>>> import numpy as np
>>> import numpy.linalg as la
>>> np.set_printoptions(precision=3, suppress=True, linewidth=100, legacy="1.25")
>>> rnd = lambda a: np.round(a, 3) + 0
>>> data = np.loadtxt("x.csv", delimiter=",")
>>> data
array([[ 0.,  2.,  1.,  2.,  1., -2.,  2., -1.,  1.],
       [ 2., -2.,  1.,  1.,  0., -2.,  0.,  0., -1.],
       [ 0.,  0., -1.,  2.,  1., -2.,  1., -1.,  0.],
       [ 2.,  2.,  1.,  1.,  1., -2.,  1.,  1., -1.],
       [ 2.,  1.,  1.,  2.,  2.,  1.,  2.,  1.,  0.],
       [ 1., -2., -2., -2., -1.,  0.,  1.,  1., -2.],
       [-2.,  0., -2.,  2.,  0.,  2.,  0., -2., -2.],
       [-2.,  2., -1.,  2.,  0., -1., -1.,  0.,  1.]])
>>> T = np.stack([data, -1 * data, data[::-1]])
>>> la.matrix_rank(T.reshape(3, -1))
2
>>> la.matrix_rank(T)
array([8, 8, 8])
>>> rnd(la.norm(T, axis=(1, 2)))
array([12.042, 12.042, 12.042])
>>> W1 = np.array([[0, 1],
...     [4, 1],
...     [3, 0],
...     [1, 1],
...     [1, 2],
...     [1, 3],
...     [4, 0],
...     [4, 3],
...     [3, 4]])
>>> b = np.array([3, 2])
>>> act = np.maximum(data @ W1 + b, 0)
>>> (act > 0).mean(axis=0)
array([0.625, 0.5  ])
>>> W2 = np.array([[6, 2, 4], [7, 2, 4]])
>>> (act @ W2).round(6).argmax(axis=1)
array([0, 0, 0, 0, 0, 0, 0, 0])
>>> arr = np.diag(np.array([0, 1, 1, 2, 0, 1, 2, 1, 1]))
>>> arr
array([[0, 0, 0, 0, 0, 0, 0, 0, 0],
       [0, 1, 0, 0, 0, 0, 0, 0, 0],
       [0, 0, 1, 0, 0, 0, 0, 0, 0],
       [0, 0, 0, 2, 0, 0, 0, 0, 0],
       [0, 0, 0, 0, 0, 0, 0, 0, 0],
       [0, 0, 0, 0, 0, 1, 0, 0, 0],
       [0, 0, 0, 0, 0, 0, 2, 0, 0],
       [0, 0, 0, 0, 0, 0, 0, 1, 0],
       [0, 0, 0, 0, 0, 0, 0, 0, 1]])
>>> # splits into 9 blocks
>>> u = np.array([-2, 0, -2])
>>> np.array([np.convolve(row, u, "same") for row in arr])
array([[ 0,  0,  0,  0,  0,  0,  0,  0,  0],
       [-2,  0, -2,  0,  0,  0,  0,  0,  0],
       [ 0, -2,  0, -2,  0,  0,  0,  0,  0],
       [ 0,  0, -4,  0, -4,  0,  0,  0,  0],
       [ 0,  0,  0,  0,  0,  0,  0,  0,  0],
       [ 0,  0,  0,  0, -2,  0, -2,  0,  0],
       [ 0,  0,  0,  0,  0, -4,  0, -4,  0],
       [ 0,  0,  0,  0,  0,  0, -2,  0, -2],
       [ 0,  0,  0,  0,  0,  0,  0, -2,  0]])
>>> np.correlate(arr[3], arr[5], "full")
array([0, 0, 0, 0, 0, 0, 2, 0, 0, 0, 0, 0, 0, 0, 0, 0, 0])
>>> x0 = np.array([7, -2, 4, -1, 1, -9, -6, -9, -1])
>>> np.einsum("ij,j->i", arr, x0)
array([  0,  -2,   4,  -2,   0,  -9, -12,  -9,  -1])
>>> np.sign((arr @ x0).round(6))
array([ 0, -1,  1, -1,  0, -1, -1, -1, -1])
>>> arr @ x0
array([  0,  -2,   4,  -2,   0,  -9, -12,  -9,  -1])
>>> arr * x0
array([[  0,   0,   0,   0,   0,   0,   0,   0,   0],
       [  0,  -2,   0,   0,   0,   0,   0,   0,   0],
       [  0,   0,   4,   0,   0,   0,   0,   0,   0],
       [  0,   0,   0,  -2,   0,   0,   0,   0,   0],
       [  0,   0,   0,   0,   0,   0,   0,   0,   0],
       [  0,   0,   0,   0,   0,  -9,   0,   0,   0],
       [  0,   0,   0,   0,   0,   0, -12,   0,   0],
       [  0,   0,   0,   0,   0,   0,   0,  -9,   0],
       [  0,   0,   0,   0,   0,   0,   0,   0,  -1]])
>>> W0 = np.loadtxt("run14.csv", delimiter=",")
>>> W0
array([[ 30.,  -7.,  -3.,   2., -16.,  -3.,  -4.,  -5.,  -4.,   8.,   2.],
       [ -7.,  28.,  14., -21.,   4.,  -8.,  -1.,  10.,  -3.,   6.,  18.],
       [ -3.,  14.,  29., -15.,   9.,  -8.,  -2.,   8.,  -6.,   5.,  -5.],
       [  2., -21., -15.,  28.,  -5.,   9.,   1.,  -1.,   4., -13., -14.],
       [-16.,   4.,   9.,  -5.,  24.,   2.,   4.,   5.,  -5., -10.,  -8.],
       [ -3.,  -8.,  -8.,   9.,   2.,  19., -11.,  -7., -10.,   3.,  -9.],
       [ -4.,  -1.,  -2.,   1.,   4., -11.,  18.,   8.,   8., -10.,   3.],
       [ -5.,  10.,   8.,  -1.,   5.,  -7.,   8.,  23.,   5., -12.,   5.],
       [ -4.,  -3.,  -6.,   4.,  -5., -10.,   8.,   5.,  26.,  -9.,  10.],
       [  8.,   6.,   5., -13., -10.,   3., -10., -12.,  -9.,  29.,   5.],
       [  2.,  18.,  -5., -14.,  -8.,  -9.,   3.,   5.,  10.,   5.,  29.]])
>>> np.allclose(arr[:-1].T @ la.lstsq(arr[:-1].T, arr[-1])[0], arr[-1])
False
>>> np.abs(np.diag(la.qr(arr)[1])) > 1e-9
array([False,  True,  True,  True, False,  True,  True,  True,  True])
